% python3 -q
>>> import numpy as np
>>> np.set_printoptions(precision=3, suppress=True, linewidth=120)
>>> M = np.load("block16.npy")
>>> M
array([[-1.527, -2.018, -0.515,  1.527],
       [ 1.925, -1.025, -0.734, -1.925],
       [-2.046,  0.548,  0.571,  2.046],
       [-0.332,  2.743,  1.121,  0.332],
       [ 1.902,  1.316,  0.177, -1.902],
       [ 2.072, -0.388, -0.513, -2.072],
       [ 0.841,  2.614,  0.866, -0.841],
       [ 1.725, -1.505, -0.885, -1.725],
       [ 1.932, -1.002, -0.727, -1.932],
       [ 1.973, -0.866, -0.681, -1.973],
       [-1.177,  2.251,  1.078,  1.177],
       [ 1.866, -1.19 , -0.788, -1.866],
       [ 1.767, -1.42 , -0.86 , -1.767],
       [-1.238,  2.191,  1.066,  1.238],
       [ 0.127, -2.785, -1.101, -0.127],
       [ 1.423, -1.98 , -1.016, -1.423],
       [-1.746,  1.464,  0.873,  1.746],
       [-1.333,  2.088,  1.042,  1.333],
       [-2.019,  0.682,  0.618,  2.019]])
>>> Uu, sig, Vh = np.linalg.svd(M)
>>> vecs = Vh[:(sig > 1e-8).sum()]
>>> rng = np.random.default_rng(34)
>>> x = M[13] + 4 * M[0] + rng.integers(2) * np.eye(4)[3]
>>> x
array([-7.346, -5.88 , -0.993,  7.346])
>>> vecs.T @ vecs
array([[ 0.493,  0.029, -0.075, -0.493],
       [ 0.029,  0.871,  0.332, -0.029],
       [-0.075,  0.332,  0.142,  0.075],
       [-0.493, -0.029,  0.075,  0.493]])
>>> print(np.linalg.matrix_rank(np.vstack([M, x])))
2
>>> print(round(float(np.linalg.norm(x - vecs.T @ vecs @ x)), 3))
0.0
>>> gram = np.cov(M, rowvar=False)
>>> gram
array([[ 2.669, -1.322, -0.979, -2.669],
       [-1.322,  3.193,  1.469,  1.322],
       [-0.979,  1.469,  0.74 ,  0.979],
       [-2.669,  1.322,  0.979,  2.669]])
>>> print(np.argwhere(np.triu(np.abs(np.corrcoef(M.T)) > 0.8, 1)))
[[0 3]
 [1 2]]
>>> M.std(axis=0)
array([1.59 , 1.739, 0.838, 1.59 ])
>>> print(round(np.corrcoef(M[:, 0], M[:, 3])[0, 1], 3))
-1.0
>>> gram.shape
(4, 4)
>>> np.polyfit(M[:, 0], M[:, 3], 1)
array([-1.,  0.])
>>> np.round(np.linalg.eigvalsh(gram)[::-1], 3) + 0
array([7.023, 2.248, 0.   , 0.   ])
>>> X = np.loadtxt("case19.csv", delimiter=",")
>>> X
array([[-5.,  0.,  2., -6.,  1.,  1.,  3.,  2.],
       [ 1., -2., -5., -9.,  5.,  1., -3.,  3.],
       [ 4., -3., -4., -3.,  0.,  5.,  2.,  1.],
       [ 2.,  5.,  5., -6.,  2.,  4., -3.,  2.],
       [ 0.,  4., -3.,  0., -5., -4., -5.,  0.]])
>>> w1 = np.array([[2, 0, 0, 0, 2, 1],
...     [2, 1, 3, 1, 3, 2],
...     [0, 3, 1, 1, 3, 2],
...     [1, 1, 3, 3, 0, 0],
...     [2, 0, 3, 3, 3, 2],
...     [3, 0, 0, 0, 2, 2],
...     [3, 3, 0, 0, 1, 2],
...     [2, 1, 0, 0, 2, 3]])
>>> b = np.array([3, 3, 2, 2, 1, 0])
>>> hid = np.maximum(X @ w1 + b, 0)
>>> (hid > 0).mean(axis=0)
array([0.8, 0.4, 0.2, 0. , 0.8, 0.8])
>>> hid
array([[ 5., 14.,  0.,  0.,  9., 15.],
       [ 2.,  0.,  0.,  0.,  2.,  2.],
       [25.,  0.,  0.,  0.,  2.,  7.],
       [22., 10., 10.,  0., 50., 34.],
       [ 0.,  0.,  0.,  0.,  0.,  0.]])
>>> print(np.linalg.matrix_rank(hid))
4
>>> basis = np.array([[-1, 2, -6],
...     [5, 7, 4],
...     [8, -1, 4],
...     [6, 0, 8],
...     [-5, 3, -2],
...     [-2, -1, 4]])
>>> w1 @ basis
array([[-14,   9, -12],
       [ 14,  15,  14],
       [ 10,  27,  26],
       [ 46,   6,  34],
       [ 21,   8,  26],
       [-17,  10, -14],
       [  3,  28,   0],
       [-13,  14,   0]])
>>> arr = np.load("a.npy")
>>> arr
array([[ 2,  3,  0,  3,  2,  2,  3,  3,  1],
       [ 1,  2,  2,  2,  3,  3,  2,  1,  3],
       [ 0,  1,  2,  1,  2,  1,  0,  1,  1],
       [ 3,  1,  0,  1,  2,  3,  2,  3,  1],
       [ 3,  3,  0,  1,  3,  3,  2,  3,  1],
       [ 2,  0,  2,  1,  2,  2,  1,  0,  2],
       [ 1,  2,  0,  3,  2,  2,  2,  1,  2],
       [ 0,  1,  1,  3,  1,  3,  1,  3,  0],
       [ 0,  1,  3,  0,  3,  2,  0,  3,  2],
       [ 1,  1,  1,  1,  1,  2,  2,  1,  0],
       [ 6, 11,  8, 11, 14, 14, 11,  7, 13]])
>>> out = np.c_[arr[:, :1] @ np.array([[0]]), np.array([0, 1, 3, 0, 0, 1, 0, 2, 1, 3, 2])]
>>> out
array([[0, 0],
       [0, 1],
       [0, 3],
       [0, 0],
       [0, 0],
       [0, 1],
       [0, 0],
       [0, 2],
       [0, 1],
       [0, 3],
       [0, 2]])
>>> np.linalg.matrix_rank(np.c_[arr, out])
np.int64(10)
>>> np.linalg.matrix_rank(out)
np.int64(1)
>>> print(np.linalg.norm(out - arr @ np.linalg.lstsq(arr, out)[0], axis=0))
[0.    0.737]
>>> x = np.array([2, 3, 1, -3, -1, 2, 2, 1, 2])
>>> rhs = arr @ x
>>> b, lr = np.zeros(9), 1 / np.linalg.norm(arr, 2) ** 2
>>> for i in range(60):
...     b -= lr * arr.T @ (arr @ b - rhs)
...     if i % 10 == 0: print(i, round(np.linalg.norm(arr @ b - rhs), 3))
... 
0 12.226
10 11.093
20 10.122
30 9.282
40 8.55
50 7.91
>>> b
array([ 1.444,  1.049,  0.342, -0.135,  1.41 ,  1.199,  1.105,  0.82 ,  0.98 ])
>>> np.round(np.linalg.cond(arr), 3)
np.float64(127.233)
>>> x = np.array([2, 2, 3, 2, 2, 2, 3, 3, -1])
>>> rhs = arr @ x
>>> print(rhs)
[ 41  34  18  34  40  21  27  31  28  24 177]
>>> np.linalg.lstsq(arr, rhs)[0]
array([ 2.,  2.,  3.,  2.,  2.,  2.,  3.,  3., -1.])
>>> rhs = rhs + 0.3 * rng.normal(size=11)
>>> rhs
array([ 40.623,  34.772,  18.145,  34.193,  39.938,  21.017,  27.101,  31.059,  27.817,  24.184, 177.147])
>>> b, *_ = np.linalg.lstsq(arr, rhs)
>>> np.round(arr.T @ (rhs - arr @ b), 3) + 0
array([0., 0., 0., 0., 0., 0., 0., 0., 0.])
>>> print([round(float(np.linalg.norm(np.linalg.solve(arr.T @ arr + lam * np.eye(9), arr.T @ rhs))), 2) for lam in (0, 1, 10, 100)])
[6.94, 6.42, 5.83, 5.18]
>>> print(b.round())
[ 2.  2.  3.  2.  3.  2.  3.  3. -1.]
>>> idx = rng.permutation(9)
>>> out = arr[:, idx] * rng.choice([-1, 1], 9)
>>> out
array([[  1,   2,  -3,   0,  -3,   2,   3,   2,  -3],
       [  3,   1,  -1,   2,  -2,   3,   2,   3,  -2],
       [  1,   0,  -1,   2,  -1,   2,   1,   1,   0],
       [  1,   3,  -3,   0,  -1,   2,   1,   3,  -2],
       [  1,   3,  -3,   0,  -1,   3,   3,   3,  -2],
       [  2,   2,   0,   2,  -1,   2,   0,   2,  -1],
       [  2,   1,  -1,   0,  -3,   2,   2,   2,  -2],
       [  0,   0,  -3,   1,  -3,   1,   1,   3,  -1],
       [  2,   0,  -3,   3,   0,   3,   1,   2,   0],
       [  0,   1,  -1,   1,  -1,   1,   1,   2,  -2],
       [ 13,   6,  -7,   8, -11,  14,  11,  14, -11]])
>>> Uu, _, Vh = np.linalg.svd(arr.T @ out)
>>> np.round(Uu @ Vh, 3) + 0
array([[ 0.,  1.,  0.,  0.,  0.,  0.,  0.,  0.,  0.],
       [ 0.,  0.,  0.,  0.,  0.,  0.,  1.,  0.,  0.],
       [ 0.,  0.,  0.,  1.,  0.,  0.,  0.,  0.,  0.],
       [ 0.,  0.,  0.,  0., -1.,  0.,  0.,  0.,  0.],
       [ 0.,  0.,  0.,  0.,  0.,  1.,  0.,  0.,  0.],
       [ 0.,  0.,  0.,  0.,  0.,  0.,  0.,  1.,  0.],
       [ 0.,  0.,  0.,  0.,  0.,  0.,  0.,  0., -1.],
       [ 0.,  0., -1.,  0.,  0.,  0.,  0.,  0.,  0.],
       [ 1.,  0.,  0.,  0.,  0.,  0.,  0.,  0.,  0.]])
>>> O, vecs = np.linalg.qr(arr[:, :8])[0], np.linalg.qr(arr[:, 8:])[0]
>>> sig = np.linalg.svd(O.T @ vecs, compute_uv=False)
>>> print(np.degrees(np.arccos(sig.clip(0, 1))))
[3.798]
>>> (sig > 0.9).sum()
np.int64(1)
>>> E = np.load("w.npy")
>>> E
array([[-1,  1,  1],
       [-3,  3, -1],
       [-2,  2, -1],
       [-1,  1,  3],
       [-3,  3,  0],
       [ 0,  0,  0],
       [ 1, -1,  3],
       [ 1, -1, -2],
       [-2,  2, -1]])
>>> r = np.linalg.matrix_rank(E)
>>> r
np.int64(2)
>>> null = np.linalg.svd(E)[2][r:].T
>>> np.allclose(E @ null, 0)
True
>>> [int(np.linalg.matrix_rank(E[:i])) for i in range(1, len(E) + 1)]
[1, 2, 2, 2, 2, 2, 2, 2, 2]
>>> Uu, sig, Vh = np.linalg.svd(E)
>>> vecs = Vh[:(sig > 1e-8).sum()]
>>> x = E[7] + -2 * E[5] + rng.integers(2) * np.eye(3)[2]
>>> print(x)
[ 1. -1. -1.]
>>> np.round(np.linalg.norm(x - vecs.T @ vecs @ x), 3)
np.float64(0.0)
